$ python -q
>>> import numpy as np
>>> import numpy.linalg as la
>>> np.set_printoptions(precision=3, suppress=True, linewidth=100)
>>> rd = lambda a: np.round(a, 3) + 0
>>> A = np.load("out5.npy")
>>> A
array([[0, 1, 1, 0],
       [1, 0, 1, 0],
       [1, 1, 0, 0],
       [0, 0, 0, 0]])
>>> # symmetric, so the eigenvalues are real
>>> Y = np.array([[-4, -5], [5, -4], [-1, 5], [4, 2]])
>>> A @ Y
array([[ 4,  1],
       [-5,  0],
       [ 1, -9],
       [ 0,  0]])
>>> np.einsum("ij->j", A)
array([2, 2, 2, 0])
>>> np.einsum("ik,kj->ji", A, Y)
array([[ 4, -5,  1,  0],
       [ 1,  0, -9,  0]])
>>> Y.T @ A.T
array([[ 4, -5,  1,  0],
       [ 1,  0, -9,  0]])
>>> la.matrix_rank(A @ Y)
np.int64(2)
>>> U, sv, Vt = la.svd(A)
>>> np.argmax(sv[:-1] / (sv[1:] + 1e-6)) + 1
np.int64(3)
>>> rd(sv)
array([2., 1., 1., 0.])
>>> Y = U[:, :3] @ np.diag(sv[:3]) @ Vt[:3]
>>> rd(la.norm(A - Y, 2)), sv[3]
(np.float64(0.0), np.float64(0.0))
>>> rd(np.abs(A - Y).max())
np.float64(0.0)
>>> la.matrix_rank(A, rtol=0.05)
np.int64(3)
>>> la.matrix_rank(Y)
np.int64(3)
>>> try:
...     la.cholesky(A)
... except la.LinAlgError as e:
...     print(e)
... 
Matrix is not positive definite
>>> [round(float(la.det(A[:i, :i])), 2) + 0 for i in range(1, 5)]
[0.0, -1.0, 2.0, 0.0]
>>> rd(la.eigvalsh(A).min())
np.float64(-1.0)
>>> K = np.load("mat.npy")
>>> K
array([[ 1, -1],
       [ 1,  0],
       [ 1,  1],
       [ 1,  2]])
>>> Y = np.c_[K[:, :1] @ np.array([[3]]), np.array([-2, 1, 3, 3])]
>>> Y
array([[ 3, -2],
       [ 3,  1],
       [ 3,  3],
       [ 3,  3]])
>>> la.matrix_rank(Y)
np.int64(2)
>>> rd(la.norm(la.qr(K)[0].T @ Y, axis=0) ** 2 / ((Y ** 2).sum(axis=0) + 1e-12))
array([1. , 0.9])
>>> rd(la.norm(Y - K @ la.lstsq(K, Y)[0], axis=0))
array([0.   , 1.517])
>>> rd(la.lstsq(K, Y[:, 0])[0])
array([3., 0.])
>>> la.rank(Y)
Traceback (most recent call last):
  File "<python-input-32>", line 1, in <module>
    la.rank(Y)
    ^^^^^^^
AttributeError: module 'numpy.linalg' has no attribute 'rank'
>>> rd(la.svd(Y, compute_uv=False))
array([6.771, 3.627])
>>> np.unravel_index(np.abs(Y).argmax(), Y.shape)
(np.int64(0), np.int64(0))
>>> rd(la.norm(Y))
np.float64(7.681)
>>> rng = np.random.default_rng(921890)
>>> Y = K + rng.integers(-2, 3, (4, 1)) @ rng.integers(-2, 3, (1, 2))
>>> Y
array([[ 3,  3],
       [ 0, -2],
       [ 3,  5],
       [ 0,  0]])
>>> la.matrix_rank(Y - K, tol=1e-8)
np.int64(1)
>>> Y - K
array([[ 2,  4],
       [-1, -2],
       [ 2,  4],
       [-1, -2]])
>>> X = np.array([[-1.0, -0.7, 0.7],
...     [0.2, 1.8, 0.5],
...     [1.5, -1.5, -0.1],
...     [0.1, 1.3, 0.5],
...     [-0.1, -0.9, -0.7],
...     [-0.5, -0.9, -2.0],
...     [-1.2, 1.0, -0.1],
...     [-2.6, 0.0, 0.5],
...     [0.5, 0.1, 0.6],
...     [-0.7, -0.3, -0.6],
...     [-0.3, 0.2, 0.2],
...     [-0.9, 1.7, -0.4],
...     [0.1, 0.8, -0.2],
...     [-0.6, 0.9, 0.5],
...     [-1.5, 0.4, -1.5],
...     [1.3, -0.8, 0.2],
...     [0.9, -1.2, -0.5],
...     [-1.5, 0.4, 0.7],
...     [0.9, 0.5, 1.1],
...     [0.4, -0.5, 0.2],
...     [-0.4, 0.5, 1.1]])
>>> X[:, 0] = 2 * X[:, 2] + 0.02 * rng.normal(size=21)
>>> rd(X)
array([[ 1.357, -0.7  ,  0.7  ],
       [ 0.99 ,  1.8  ,  0.5  ],
       [-0.212, -1.5  , -0.1  ],
       [ 1.009,  1.3  ,  0.5  ],
       [-1.363, -0.9  , -0.7  ],
       [-3.959, -0.9  , -2.   ],
       [-0.224,  1.   , -0.1  ],
       [ 0.966,  0.   ,  0.5  ],
       [ 1.164,  0.1  ,  0.6  ],
       [-1.205, -0.3  , -0.6  ],
       [ 0.425,  0.2  ,  0.2  ],
       [-0.772,  1.7  , -0.4  ],
       [-0.396,  0.8  , -0.2  ],
       [ 0.996,  0.9  ,  0.5  ],
       [-2.959,  0.4  , -1.5  ],
       [ 0.42 , -0.8  ,  0.2  ],
       [-0.995, -1.2  , -0.5  ],
       [ 1.398,  0.4  ,  0.7  ],
       [ 2.202,  0.5  ,  1.1  ],
       [ 0.389, -0.5  ,  0.2  ],
       [ 2.21 ,  0.5  ,  1.1  ]])
>>> Y = np.c_[X[:, :2] @ np.array([[9, -8], [-1, -5]]), np.array([-1, 3, 2, -1, -4, -5, 0, -2, 3, -2, 4, 2, -4, 3, 2, -1, -4, -2, 4, 3, 5])]
>>> rd(Y)
array([[ 12.915,  -7.358,  -1.   ],
       [  7.112, -16.921,   3.   ],
       [ -0.41 ,   9.198,   2.   ],
       [  7.785, -14.576,  -1.   ],
       [-11.366,  15.403,  -4.   ],
       [-34.731,  36.172,  -5.   ],
       [ -3.018,  -3.206,   0.   ],
       [  8.693,  -7.727,  -2.   ],
       [ 10.379,  -9.815,   3.   ],
       [-10.548,  11.143,  -2.   ],
       [  3.629,  -4.404,   4.   ],
       [ -8.644,  -2.328,   2.   ],
       [ -4.361,  -0.835,  -4.   ],
       [  8.062, -12.467,   3.   ],
       [-27.033,  21.674,   2.   ],
       [  4.579,   0.64 ,  -1.   ],
       [ -7.752,  13.957,  -4.   ],
       [ 12.179, -13.182,  -2.   ],
       [ 19.316, -20.114,   4.   ],
       [  4.004,  -0.614,   3.   ],
       [ 19.388, -20.178,   5.   ]])
>>> rd(la.norm(Y - X @ la.lstsq(X, Y)[0], axis=0))
array([ 0.  ,  0.  , 11.22])
>>> rd(la.lstsq(X, Y[:, 0])[0])
array([ 9., -1.,  0.])
>>> la.matrix_rank(Y)
np.int64(3)
>>> la.matrix_rank(np.c_[X, Y])
np.int64(4)
